In [1]: import numpy as np

In [2]: np.set_printoptions(suppress=True, linewidth=200)

In [3]: A = np.load("a.npy")

In [4]: print(A)
[[ 13.1  -1.3   5.3  -3.1  -2.9]
 [ 13.7  -0.7   7.7  -2.6  -2.5]
 [ -3.1   4.8   4.2 -10.    6.4]
 [ 13.6  -2.1   7.   -3.7  -1.9]
 [ -0.6   3.7   2.6 -10.3   3.8]
 [ -1.3   2.3   3.4  -9.    5.3]
 [ -3.3   2.7   2.5 -10.5   5.5]
 [ 12.4  -0.8   5.1  -3.6  -3.6]
 [ 12.2  -1.2   4.9  -3.1  -3. ]
 [ 15.5  -0.5   5.3  -3.3  -3. ]
 [ -1.8   3.3   4.6 -10.5   6.7]
 [ -0.6   4.5   4.8 -10.7   4.6]
 [ -2.1   3.9   4.3  -9.4   5. ]
 [ 13.   -1.2   6.9  -5.1  -3.6]
 [ -1.1   3.4   2.2 -10.3   5.7]
 [ -1.2   2.7   2.8  -9.2   6.3]
 [ 11.5  -2.    7.2  -2.5  -3.5]
 [ -2.    4.8   3.2 -10.2   3.7]
 [ 14.5  -3.3   6.2  -5.2  -3.8]
 [ -2.2   3.4   1.5  -9.6   6.7]
 [ 13.   -2.9   4.7  -4.7  -3.6]
 [ 12.7  -2.7   5.4  -3.9  -5.3]
 [ 13.   -1.    5.   -3.7  -3.4]
 [ 14.1  -1.6   6.3  -5.   -1.9]
 [ 13.4  -2.    5.9  -4.7  -1.8]
 [ 13.1  -0.2   5.4  -2.5  -2.6]
 [ -1.    2.6   2.1 -11.9   5.4]
 [ -2.9   5.3   6.1  -9.9   6.6]
 [ -3.3   2.6   2.3  -9.4   3.8]
 [ -0.5   4.6   3.5 -10.9   5.8]
 [  0.    3.5   3.9 -11.3   6.7]]

In [5]: C2 = np.cov(A, rowvar=False)

In [6]: print(C2.shape)
(5, 5)

In [7]: print(np.round(A.std(axis=0), 1))
[7.5 2.7 1.6 3.3 4.4]

In [8]: print(C2.round(1))
[[ 58.6 -20.    9.7  24.4 -33. ]
 [-20.    7.8  -3.   -8.4  11.7]
 [  9.7  -3.    2.8   4.2  -5.3]
 [ 24.4  -8.4   4.2  11.4 -14.2]
 [-33.   11.7  -5.3 -14.2  20. ]]

In [9]: print(np.argsort(-A.std(axis=0).round(6), kind="stable"))
[0 4 3 1 2]

In [10]: print(np.round(np.corrcoef(A.T), 1))
[[ 1.  -0.9  0.8  0.9 -1. ]
 [-0.9  1.  -0.6 -0.9  0.9]
 [ 0.8 -0.6  1.   0.7 -0.7]
 [ 0.9 -0.9  0.7  1.  -0.9]
 [-1.   0.9 -0.7 -0.9  1. ]]

In [11]: print(np.round(np.polyfit(A[:, 2], A[:, 1], 1), 1))
[-1.1  6.1]

In [12]: P = A @ np.linalg.solve(A.T @ A, A.T)

In [13]: print(np.round(np.linalg.eigvalsh(P), 1) + 0)
[0. 0. 0. 0. 0. 0. 0. 0. 0. 0. 0. 0. 0. 0. 0. 0. 0. 0. 0. 0. 0. 0. 0. 0. 0. 0. 1. 1. 1. 1. 1.]

In [14]: print(np.round(np.trace(P), 1))
5.0

In [15]: print(np.allclose(P @ P, P))
True

In [16]: print(np.round(P @ A[:, 3], 1))
[ -3.1  -2.6 -10.   -3.7 -10.3  -9.  -10.5  -3.6  -3.1  -3.3 -10.5 -10.7  -9.4  -5.1 -10.3  -9.2  -2.5 -10.2  -5.2  -9.6  -4.7  -3.9  -3.7  -5.   -4.7  -2.5 -11.9  -9.9  -9.4 -10.9 -11.3]

In [17]: Xc = A - A.mean(axis=0)

In [18]: evecs = np.linalg.svd(Xc)[2][:2]

In [19]: out = Xc - Xc @ evecs.T @ evecs

In [20]: print(np.round(out.std(axis=0), 1))
[0.6 0.7 0.5 0.9 0.7]

In [21]: print(np.round(np.diag(evecs.T @ evecs), 1))
[0.7 0.3 0.6 0.1 0.4]

In [22]: print(np.round((Xc @ evecs.T).std(axis=0), 1))
[9.7 1.2]

In [23]: E = np.cumsum(np.array([[-3, -1, 5, -2],
    ...:     [-7, 2, 6, 5],
    ...:     [-9, -1, 9, 0],
    ...:     [-8, -7, 4, 1],
    ...:     [-3, 9, -4, 0],
    ...:     [-7, -1, -6, -3],
    ...:     [-1, 4, -8, 8],
    ...:     [8, 0, -1, 0],
    ...:     [9, 3, -6, 0],
    ...:     [9, 1, -5, 6],
    ...:     [-3, 3, 4, 8],
    ...:     [-7, 1, 8, -1],
    ...:     [-7, 2, 9, 1],
    ...:     [-6, 9, -3, 4],
    ...:     [-8, 1, 1, -8],
    ...:     [-2, -1, 8, 7],
    ...:     [-5, -6, 9, -1]]), axis=0)

In [24]: print(E)
[[ -3  -1   5  -2]
 [-10   1  11   3]
 [-19   0  20   3]
 [-27  -7  24   4]
 [-30   2  20   4]
 [-37   1  14   1]
 [-38   5   6   9]
 [-30   5   5   9]
 [-21   8  -1   9]
 [-12   9  -6  15]
 [-15  12  -2  23]
 [-22  13   6  22]
 [-29  15  15  23]
 [-35  24  12  27]
 [-43  25  13  19]
 [-45  24  21  26]
 [-50  18  30  25]]

In [25]: P = E @ np.linalg.solve(E.T @ E, E.T)

In [26]: print(np.allclose(P @ P, P))
True

In [27]: print(np.round(P @ E[:, 1], 1) + 0)
[-1.  1.  0. -7.  2.  1.  5.  5.  8.  9. 12. 13. 15. 24. 25. 24. 18.]

In [28]: C2 = np.cov(E, rowvar=False)

In [29]: print(np.round(np.corrcoef(E.T), 1) + 0)
[[ 1.  -0.5 -0.6 -0.5]
 [-0.5  1.   0.   0.9]
 [-0.6  0.   1.   0. ]
 [-0.5  0.9  0.   1. ]]

In [30]: print(np.round(np.polyfit(E[:, 0], E[:, 3], 1), 1))
[-0.4  3.3]

In [31]: print(np.round(np.corrcoef(E[:, 0], E[:, 3])[0, 1], 1))
-0.5

In [32]: print(np.median(E, axis=0))
[-29.   8.  12.   9.]

In [33]: rng = np.random.default_rng(97500)

In [34]: labels = rng.integers(0, 2, 7)

In [35]: F = (labels[:, None] == labels) * -3 + np.eye(7)

In [36]: print(F)
[[-2. -3. -3. -3.  0.  0.  0.]
 [-3. -2. -3. -3.  0.  0.  0.]
 [-3. -3. -2. -3.  0.  0.  0.]
 [-3. -3. -3. -2.  0.  0.  0.]
 [ 0.  0.  0.  0. -2. -3. -3.]
 [ 0.  0.  0.  0. -3. -2. -3.]
 [ 0.  0.  0.  0. -3. -3. -2.]]

In [37]: # splits into 2 blocks

In [38]: evals, evecs = np.linalg.eigh(F)

In [39]: x0 = np.array([4, -4, -3, 1, -4, -1, -5])

In [40]: print(np.abs(F).sum(axis=1).max(), np.abs(evals).max())
11.0 11.0

In [41]: print(np.round(x0 @ F @ x0 / (x0 @ x0), 1), evals[0], round(float(evals[-1]), 1))
-2.7 -11.0 1.0

In [42]: print(np.round(np.linalg.eigvalsh(F[1:, 1:]), 1))
[-8. -8.  1.  1.  1.  1.]

In [43]: print(np.round(np.linalg.det(F), 1))
88.0

In [44]: print((np.linalg.matrix_power((F != 0) + (F.T != 0) + np.eye(7), 7) > 0).astype(int))
[[1 1 1 1 0 0 0]
 [1 1 1 1 0 0 0]
 [1 1 1 1 0 0 0]
 [1 1 1 1 0 0 0]
 [0 0 0 0 1 1 1]
 [0 0 0 0 1 1 1]
 [0 0 0 0 1 1 1]]

In [45]: x0 = np.array([-1, -1, 1, 2, -3, 0, 1])

In [46]: print(np.sign((F @ x0).round(6)))
[-1. -1. -1. -1.  1.  1.  1.]

In [47]: print(np.einsum("ij,j->i", F, x0))
[-4. -4. -2. -1.  3.  6.  7.]

In [48]: M = np.array([[0, 1, 0, 2, 0],
    ...:     [0, 1, 0, 2, 0],
    ...:     [0, 1, 0, 2, 0],
    ...:     [0, 0, 0, 0, 0],
    ...:     [0, 2, 3, 4, 0],
    ...:     [0, 1, 0, 2, 0],
    ...:     [0, 2, 3, 4, 0],
    ...:     [0, 0, 0, 0, 0],
    ...:     [0, 0, 0, 0, 0],
    ...:     [0, 0, 0, 0, 0],
    ...:     [0, 3, 6, 6, 0],
    ...:     [0, 0, 0, 0, 0]])

In [49]: # looks like rank 2

In [50]: Uu, sv, VT = np.linalg.svd(M)

In [51]: evecs = VT[:(sv > 1e-8).sum()]

In [52]: x0 = M[1] + 5 * M[7] + rng.integers(2) * np.eye(5)[1]

In [53]: print(x0)
[0. 2. 0. 2. 0.]

In [54]: print(round(np.linalg.norm(x0 - evecs.T @ evecs @ x0), 1))
0.9

In [55]: print(np.round(np.diag(evecs.T @ evecs), 1))
[0.  0.2 1.  0.8 0. ]

In [56]: print(np.round(evecs.T @ evecs, 1) + 0)
[[0.  0.  0.  0.  0. ]
 [0.  0.2 0.  0.4 0. ]
 [0.  0.  1.  0.  0. ]
 [0.  0.4 0.  0.8 0. ]
 [0.  0.  0.  0.  0. ]]
